>>> import numpy as np
>>> np.set_printoptions(suppress=True, linewidth=140)
>>> def tidy(a):
...     return np.round(a, 3) + 0
... 
>>> m1 = np.array([[2, 0, 0, 0, 0, 0],
...     [2, -2, 0, 0, 0, 0],
...     [0, -1, -2, 0, 0, 0],
...     [0, -1, 1, 2, 0, 0],
...     [1, 1, 0, 1, 2, 0],
...     [1, 0, 2, -2, 0, -2]])
>>> np.linalg.matrix_rank(m1 - m1[0, 0] * np.eye(6))
np.int64(5)
>>> np.prod(np.diag(m1)), tidy(np.linalg.det(m1))
(np.int64(-64), np.float64(-64.0))
>>> x0 = np.array([3, 1, 0, 1, 2, 3])
>>> h1 = np.maximum(m1 @ x0, 0)
>>> np.flatnonzero(h1 > 1e-9)
array([0, 1, 3, 4])
>>> np.maximum(m1 @ (3 * x0), 0)
array([18, 12,  0,  3, 27,  0])
>>> J = np.loadtxt("w.csv", delimiter=",")
>>> J
array([[ -0.5  ,   1.3  ,  -0.2  ,  -1.3  ,  -0.2  ,   0.1  ,   1.6  ,  -1.5  ,   0.6  ,  -1.1  ,   1.3  ,   4.802,  -0.2  ],
       [ -0.7  ,  -0.4  ,   0.9  ,  -0.2  ,   2.2  ,  -1.1  ,   0.3  ,   0.7  ,   0.6  ,   0.4  ,   0.2  ,   0.911,   1.1  ],
       [  0.1  ,  -0.6  ,   0.5  ,   0.1  ,   1.7  ,   1.3  ,  -0.3  ,   1.   ,   0.4  ,   0.7  ,   1.6  ,  -0.91 ,  -1.9  ],
       [  0.   ,  -0.3  ,   0.6  ,  -1.4  ,   0.7  ,   0.8  ,   1.2  ,   0.5  ,  -0.6  ,  -0.4  ,  -0.3  ,   3.584,  -0.2  ],
       [ -0.3  ,  -2.4  ,   1.8  ,   2.3  ,  -1.8  ,   0.   ,   1.1  ,  -0.7  ,  -0.3  ,  -1.4  ,   0.3  ,   3.306,  -0.6  ],
       [ -0.2  ,  -1.   ,   0.9  ,  -2.5  ,  -0.8  ,  -2.8  ,  -0.3  ,   0.6  ,   1.4  ,  -0.3  ,   1.8  ,  -0.908,  -0.1  ],
       [ -0.3  ,   0.2  ,  -0.3  ,  -0.4  ,   0.6  ,   0.4  ,   1.3  ,  -0.4  ,  -0.5  ,  -1.3  ,   0.8  ,   3.908,   1.9  ],
       [ -0.3  ,   0.5  ,  -0.4  ,  -0.8  ,  -0.6  ,   1.   ,   0.3  ,   0.   ,  -1.   ,  -1.3  ,  -0.5  ,   0.855,  -0.5  ],
       [  1.9  ,  -0.8  ,   0.3  ,  -0.8  ,  -0.5  ,   0.   ,   0.7  ,  -0.7  ,   1.3  ,   1.5  ,   0.5  ,   2.081,  -0.5  ],
       [  0.   ,  -0.9  ,   2.7  ,   1.8  ,   1.5  ,  -0.7  ,   0.2  ,   0.1  ,   0.7  ,  -0.5  ,  -0.2  ,   0.57 ,  -0.8  ],
       [  0.7  ,   0.2  ,   0.3  ,   0.1  ,   0.6  ,   1.7  ,  -1.5  ,  -0.6  ,  -0.4  ,  -1.7  ,   0.1  ,  -4.507,   1.1  ],
       [ -1.6  ,   1.3  ,  -0.2  ,  -0.6  ,   0.6  ,   1.2  ,   0.   ,   0.4  ,   0.5  ,  -0.4  ,  -1.4  ,  -0.082,   1.1  ],
       [ -0.8  ,   1.2  ,  -0.3  ,   1.8  ,   0.7  ,   0.6  ,  -1.   ,  -0.4  ,   0.2  ,  -0.1  ,   0.   ,  -2.963,  -0.3  ],
       [ -0.8  ,  -0.6  ,  -0.1  ,  -1.4  ,   0.6  ,  -1.1  ,  -0.8  ,  -0.3  ,  -0.6  ,   1.8  ,  -1.5  ,  -2.482,   0.5  ],
       [  0.3  ,   1.3  ,  -0.8  ,   0.3  ,  -2.5  ,  -0.1  ,   0.   ,   0.4  ,  -0.5  ,   0.8  ,   0.5  ,   0.029,  -2.6  ],
       [  0.6  ,   0.2  ,  -0.4  ,   1.2  ,   0.9  ,   1.8  ,  -0.5  ,  -1.9  ,  -0.4  ,   1.   ,  -1.   ,  -1.567,   2.3  ],
       [ -0.4  ,  -0.7  ,  -0.3  ,   0.   ,   1.1  ,  -0.4  ,   0.3  ,   0.2  ,   1.4  ,  -0.3  ,  -1.4  ,   0.839,   2.1  ],
       [ -0.4  ,  -2.4  ,  -0.8  ,   0.5  ,  -1.2  ,  -1.5  ,  -3.4  ,  -2.1  ,   0.4  ,   1.7  ,  -2.1  , -10.23 ,   0.5  ],
       [ -0.9  ,  -0.5  ,  -1.3  ,   1.6  ,  -0.2  ,   1.5  ,   1.   ,  -0.8  ,   0.   ,  -1.1  ,   0.7  ,   3.024,   0.8  ],
       [ -0.3  ,  -0.4  ,   0.7  ,  -1.1  ,   0.6  ,   1.7  ,  -1.1  ,   0.9  ,   0.2  ,   1.6  ,   1.4  ,  -3.206,   1.4  ],
       [ -0.2  ,   0.3  ,   0.   ,   1.3  ,   0.8  ,   1.2  ,   0.6  ,   0.1  ,  -0.2  ,   0.8  ,  -0.1  ,   1.765,   0.2  ],
       [  0.1  ,   1.   ,  -0.2  ,   0.   ,   0.3  ,   0.7  ,   1.   ,   0.6  ,  -1.3  ,  -1.1  ,  -1.6  ,   3.022,  -1.1  ],
       [ -0.7  ,   2.9  ,   1.3  ,  -0.3  ,   1.9  ,   0.6  ,  -0.2  ,   0.6  ,  -1.   ,  -0.5  ,   0.9  ,  -0.549,   0.2  ],
       [  0.5  ,  -1.1  ,   0.6  ,  -0.7  ,   0.2  ,   1.9  ,  -0.7  ,   0.7  ,  -1.3  ,  -0.9  ,  -0.5  ,  -2.123,  -0.9  ],
       [  2.6  ,  -0.2  ,   0.   ,   0.8  ,   1.1  ,   0.1  ,   1.3  ,  -1.   ,  -0.3  ,  -0.7  ,   0.7  ,   3.789,  -0.3  ],
       [ -0.3  ,   1.6  ,   0.5  ,  -0.2  ,  -1.   ,  -0.1  ,  -0.1  ,   1.1  ,  -0.1  ,  -0.1  ,  -0.6  ,  -0.395,  -0.1  ],
       [  0.1  ,   0.1  ,   0.6  ,   1.   ,   0.1  ,   1.6  ,   0.6  ,   0.4  ,  -0.9  ,   0.4  ,   2.9  ,   1.854,  -0.7  ]])
>>> D = np.linalg.norm(J[:, None] - J[None], axis=-1)
>>> D.mean(axis=1).argmax()
np.int64(17)
>>> (D + 1e9 * np.eye(27)).round(6).argmin(axis=1)
array([ 6, 16, 23, 21, 18,  1,  3, 25, 24,  1, 12, 25, 10, 19, 25, 12,  1, 10,  6, 10, 18,  3, 25,  2,  6,  7, 20])
>>> np.linalg.matrix_rank(D ** 2)
np.int64(15)
>>> np.flatnonzero(D[5] < D.mean() / 2)
array([5])
>>> D.shape
(27, 27)
